% ipython --no-banner

In [1]: import numpy as np

In [2]: from numpy import linalg as LA

In [3]: np.set_printoptions(suppress=True, linewidth=100)

In [4]: A = np.loadtxt("dump.csv", delimiter=",")

In [5]: A
Out[5]: 
array([[ 0.03,  2.89,  1.28],
       [-0.02, -3.33, -4.62],
       [ 0.05,  2.4 ,  1.71],
       [-0.02, -1.5 ,  1.19],
       [ 0.01, -8.21, -4.28],
       [-0.02,  6.3 ,  2.19],
       [ 0.  , -3.89, -0.54],
       [ 0.01, -8.19, -4.3 ],
       [ 0.02,  1.34,  2.51],
       [-0.02, -5.27, -3.  ],
       [ 0.02, -3.87, -0.5 ],
       [-0.01, -8.21, -4.27],
       [-0.01,  1.5 , -1.19],
       [ 0.  ,  6.7 ,  5.48],
       [-0.02, -1.89, -2.09],
       [-0.01,  1.42,  2.47],
       [ 0.02,  8.18,  4.29],
       [-0.03, -1.36, -2.49],
       [ 0.01, -2.42, -1.7 ],
       [-0.02, -3.39, -0.92],
       [ 0.02,  6.19,  5.91],
       [ 0.02,  4.31,  3.8 ],
       [ 0.02,  5.78,  2.58],
       [-0.01, -3.41, -0.9 ],
       [ 0.  ,  7.22,  5.08],
       [ 0.04,  6.73,  5.52],
       [ 0.01,  1.86,  2.15],
       [-0.04,  1.42,  2.49],
       [ 0.04,  3.83,  4.2 ],
       [ 0.03, -1.47,  1.26],
       [ 0.01,  4.79,  3.42],
       [-0.03,  5.7 ,  6.26],
       [ 0.  , -0.9 , -2.91],
       [ 0.02, -0.93, -2.92],
       [-0.01, -1.51,  1.22],
       [ 0.03, -8.69, -3.89],
       [ 0.01,  1.54, -1.2 ],
       [ 0.  , -3.82, -4.22],
       [-0.01, -6.68, -5.51],
       [ 0.01,  6.28,  2.2 ],
       [-0.03,  0.91,  2.91],
       [-0.05,  1.46, -1.19],
       [-0.03,  1.91,  2.07],
       [ 0.01, -5.81, -2.62]])

In [6]: x0 = np.array([3, 1, 2])

In [7]: rhs = A @ x0

In [8]: coef, lr = np.zeros(3), 1 / LA.norm(A, 2) ** 2

In [9]: for i in range(30):
   ...:     coef -= lr * A.T @ (A @ coef - rhs)
   ...:     if i % 5 == 0: print(i, round(LA.norm(A @ coef - rhs), 2))
   ...: 
0 9.35
5 6.92
10 5.13
15 3.81
20 2.83
25 2.12

In [10]: round(LA.cond(A), 2)
Out[10]: np.float64(249.56)

In [11]: mat = np.load("a.npy")

In [12]: mat
Out[12]: 
array([[2, 0, 0, 0, 0, 0, 0, 0, 0, 0, 0, 0, 0, 0],
       [0, 2, 0, 0, 0, 0, 0, 0, 0, 0, 0, 0, 0, 0],
       [2, 0, 1, 0, 0, 0, 0, 0, 0, 0, 0, 0, 0, 0],
       [1, 2, 1, 1, 0, 0, 0, 0, 0, 0, 0, 0, 0, 0],
       [2, 3, 1, 3, 1, 0, 0, 0, 0, 0, 0, 0, 0, 0],
       [3, 2, 2, 0, 1, 2, 0, 0, 0, 0, 0, 0, 0, 0],
       [3, 2, 0, 3, 2, 1, 1, 0, 0, 0, 0, 0, 0, 0],
       [2, 2, 2, 1, 3, 1, 1, 2, 0, 0, 0, 0, 0, 0],
       [0, 2, 0, 0, 2, 1, 3, 3, 3, 0, 0, 0, 0, 0],
       [1, 3, 3, 3, 3, 0, 1, 3, 3, 2, 0, 0, 0, 0],
       [0, 3, 0, 1, 0, 2, 3, 3, 3, 3, 3, 0, 0, 0],
       [3, 3, 0, 3, 3, 2, 3, 1, 0, 3, 1, 0, 0, 0],
       [2, 2, 0, 1, 0, 1, 0, 0, 1, 0, 0, 2, 2, 0],
       [2, 2, 3, 0, 3, 3, 3, 2, 1, 2, 2, 1, 2, 2]])

In [13]: [round(float(x), 2) for x in LA.svd(mat, compute_uv=False)[:3]]
Out[13]: [16.52, 7.47, 5.28]

In [14]: np.round(LA.norm(mat, 2) / LA.norm(mat), 2)
Out[14]: np.float64(0.8)

In [15]: left, sv, Vt = LA.svd(mat)

In [16]: V = Vt[:(sv > 1e-8).sum()]

In [17]: rng = np.random.default_rng(239974)

In [18]: x0 = mat[5] + -3 * mat[7] + rng.integers(2) * np.eye(14)[0]

In [19]: x0
Out[19]: array([-3., -4., -4., -3., -8., -1., -3., -6.,  0.,  0.,  0.,  0.,  0.,  0.])

In [20]: np.allclose(V.T @ V @ x0, x0)
Out[20]: True

In [21]: LA.matrix_rank(np.vstack([mat, x0]))
Out[21]: np.int64(13)

In [22]: u, r1 = mat[3], mat[10]

In [23]: u @ r1
Out[23]: np.int64(7)

In [24]: u @ u
Out[24]: np.int64(7)

In [25]: pr = (u @ r1) / (u @ u) * u

In [26]: LA.matrix_rank(np.outer(u, r1))
Out[26]: np.int64(1)

In [27]: pr
Out[27]: array([1., 2., 1., 1., 0., 0., 0., 0., 0., 0., 0., 0., 0., 0.])

In [28]: r1 - pr
Out[28]: array([-1.,  1., -1.,  0.,  0.,  2.,  3.,  3.,  3.,  3.,  3.,  0.,  0.,  0.])

In [29]: round(float(LA.norm(u + r1) ** 2 + LA.norm(u - r1) ** 2), 2)
Out[29]: 132.0

In [30]: arr = np.loadtxt("data.csv", delimiter=",")

In [31]: arr
Out[31]: 
array([[  0.7,   2.8,   0.5,  -0.5,  -1.5,  -0.7,  -1.8,   0.2,   0.5,  -3.1,  -0.4,   1.5,  -0.6],
       [ -4. ,   0. ,   8. ,  -2.5,   1. ,   7. ,   3. ,  13. ,   3.5,   0.5, -10. ,   3.5,   1. ],
       [ -0.7,  -1. ,   1.5,   0.3,   0.9,  -1.2,   1. ,   0.6,  -0.2,   0.3,   1.5,  -0.2,   2. ],
       [  1.5,  -0.7,   1.9,  -0.8,   1.4,  -0.4,   0.4,   0.1,  -0.8,  -0.8,   0.9,  -1.8,  -1.8],
       [  0.5,   1.1,  -1.4,   0.8,   0.9,   1.4,   1.1,   0. ,   0.4,   0.6,   1.7,   0.1,   0.3],
       [ -0.3,  -1.2,   1.4,   0.4,  -0.1,  -0.1,   0.5,  -0.9,  -1. ,   2.2,   0.6,  -0.9,   0.3],
       [ -1.1,   0.2,   0. ,  -0.1,  -0.4,   1.3,   0.5,   0.1,   0.1,   0.5,   1.3,   1.1,  -0.6],
       [  0.5,   2.6,   0.2,   1.7,   0.6,  -0.2,  -0.7,   0.3,  -0.3,  -0.5,   1.7,   0.3,   1. ],
       [ -0.9,  -0.9,  -0.5,  -0.7,   0.3,  -0.6,   0.9,   0.2,   1.1,   0.3,  -0.5,   0.1,   1.1],
       [ -0.3,   1.2,   1.6,   1.2,  -0.2,   0. ,   0.8,  -1. ,   0.6,   0.1,   0.8,  -0.3,  -0.1],
       [  0. ,  -0.3,   1.2,   0.8,  -0.1,   1.9,   0. ,   0.5,   0. ,   0.6,  -0.7,   0.4,  -0.4]])

In [32]: # row 1 dominates

In [33]: C2 = arr.T @ arr

In [34]: np.round(LA.svd(arr, compute_uv=False) ** 2, 2)
Out[34]: array([445.48,  42.72,  23.51,  21.01,  14.24,   9.38,   5.25,   3.54,   0.99,   0.42,   0.1 ])

In [35]: np.round(LA.eigvalsh(C2)[::-1], 2) + 0
Out[35]: 
array([445.48,  42.72,  23.51,  21.01,  14.24,   9.38,   5.25,   3.54,   0.99,   0.42,   0.1 ,
         0.  ,   0.  ])

In [36]: np.round(np.trace(C2), 2), (arr ** 2).sum()
Out[36]: (np.float64(566.66), np.float64(566.66))

In [37]: LA.matrix_rank(C2)
Out[37]: np.int64(11)

In [38]: def softmax(z):
    ...:     e = np.exp(z - z.max(axis=-1, keepdims=True))
    ...:     return e / e.sum(axis=-1, keepdims=True)
    ...: 

In [39]: np.round(softmax(arr).sum(axis=1), 2)
Out[39]: array([1., 1., 1., 1., 1., 1., 1., 1., 1., 1., 1.])

In [40]: S = arr @ arr.T / np.sqrt(13)

In [41]: softmax(S).round(6).argmax(axis=1)
Out[41]: array([0, 1, 2, 3, 4, 5, 1, 7, 1, 9, 1])

In [42]: np.round(softmax(S)[7] @ arr, 2)
Out[42]: array([ 0.43,  2.27,  0.24,  1.31,  0.36, -0.12, -0.55,  0.21, -0.13, -0.61,  1.4 ,  0.36,  0.71])

In [43]: np.round(softmax(S), 2) + 0
Out[43]: 
array([[0.99, 0.  , 0.  , 0.  , 0.  , 0.  , 0.  , 0.  , 0.  , 0.  , 0.  ],
       [0.  , 1.  , 0.  , 0.  , 0.  , 0.  , 0.  , 0.  , 0.  , 0.  , 0.  ],
       [0.  , 0.04, 0.7 , 0.03, 0.02, 0.08, 0.01, 0.03, 0.04, 0.03, 0.01],
       [0.  , 0.  , 0.01, 0.94, 0.  , 0.02, 0.  , 0.  , 0.  , 0.01, 0.01],
       [0.01, 0.  , 0.03, 0.01, 0.61, 0.02, 0.08, 0.15, 0.02, 0.05, 0.03],
       [0.  , 0.  , 0.13, 0.06, 0.02, 0.63, 0.03, 0.01, 0.02, 0.05, 0.04],
       [0.03, 0.27, 0.04, 0.02, 0.12, 0.05, 0.26, 0.05, 0.03, 0.06, 0.08],
       [0.1 , 0.  , 0.02, 0.01, 0.06, 0.01, 0.01, 0.73, 0.  , 0.05, 0.01],
       [0.  , 0.74, 0.06, 0.01, 0.02, 0.02, 0.02, 0.01, 0.11, 0.01, 0.01],
       [0.05, 0.01, 0.08, 0.06, 0.07, 0.08, 0.06, 0.16, 0.02, 0.36, 0.05],
       [0.  , 1.  , 0.  , 0.  , 0.  , 0.  , 0.  , 0.  , 0.  , 0.  , 0.  ]])

In [44]: w1 = np.array([[1, 0],
    ...:     [2, 1],
    ...:     [2, 0],
    ...:     [1, 2],
    ...:     [2, 0],
    ...:     [1, 0],
    ...:     [1, 0],
    ...:     [0, 3],
    ...:     [3, 2],
    ...:     [3, 3],
    ...:     [1, 1],
    ...:     [2, 0],
    ...:     [3, 3]])

In [45]: coef = np.array([-2, 3])

In [46]: act = np.maximum(arr @ w1 + coef, 0)

In [47]: (act > 0).astype(int)
Out[47]: 
array([[0, 0],
       [1, 1],
       [1, 1],
       [0, 0],
       [1, 1],
       [1, 1],
       [1, 1],
       [1, 1],
       [1, 1],
       [1, 1],
       [1, 1]])

In [48]: act.round(2)
Out[48]: 
array([[ 0. ,  0. ],
       [31.5, 38.5],
       [ 7.6, 12.4],
       [ 0. ,  0. ],
       [ 8.8, 10.9],
       [ 2. ,  6. ],
       [ 1.7,  4.5],
       [ 9. , 12.5],
       [ 1.7,  7.2],
       [ 6.9,  5.6],
       [ 3. ,  5.7]])

In [49]: W2 = np.array([[7, 5], [3, 0]])

In [50]: w1 @ W2
Out[50]: 
array([[ 7,  5],
       [17, 10],
       [14, 10],
       [13,  5],
       [14, 10],
       [ 7,  5],
       [ 7,  5],
       [ 9,  0],
       [27, 15],
       [30, 15],
       [10,  5],
       [14, 10],
       [30, 15]])

In [51]: (act @ W2).round(6).argmax(axis=1)
Out[51]: array([0, 0, 0, 0, 0, 0, 0, 0, 0, 0, 0])

In [52]: np.round(act @ W2, 2)
Out[52]: 
array([[  0. ,   0. ],
       [336. , 157.5],
       [ 90.4,  38. ],
       [  0. ,   0. ],
       [ 94.3,  44. ],
       [ 32. ,  10. ],
       [ 25.4,   8.5],
       [100.5,  45. ],
       [ 33.5,   8.5],
       [ 65.1,  34.5],
       [ 38.1,  15. ]])
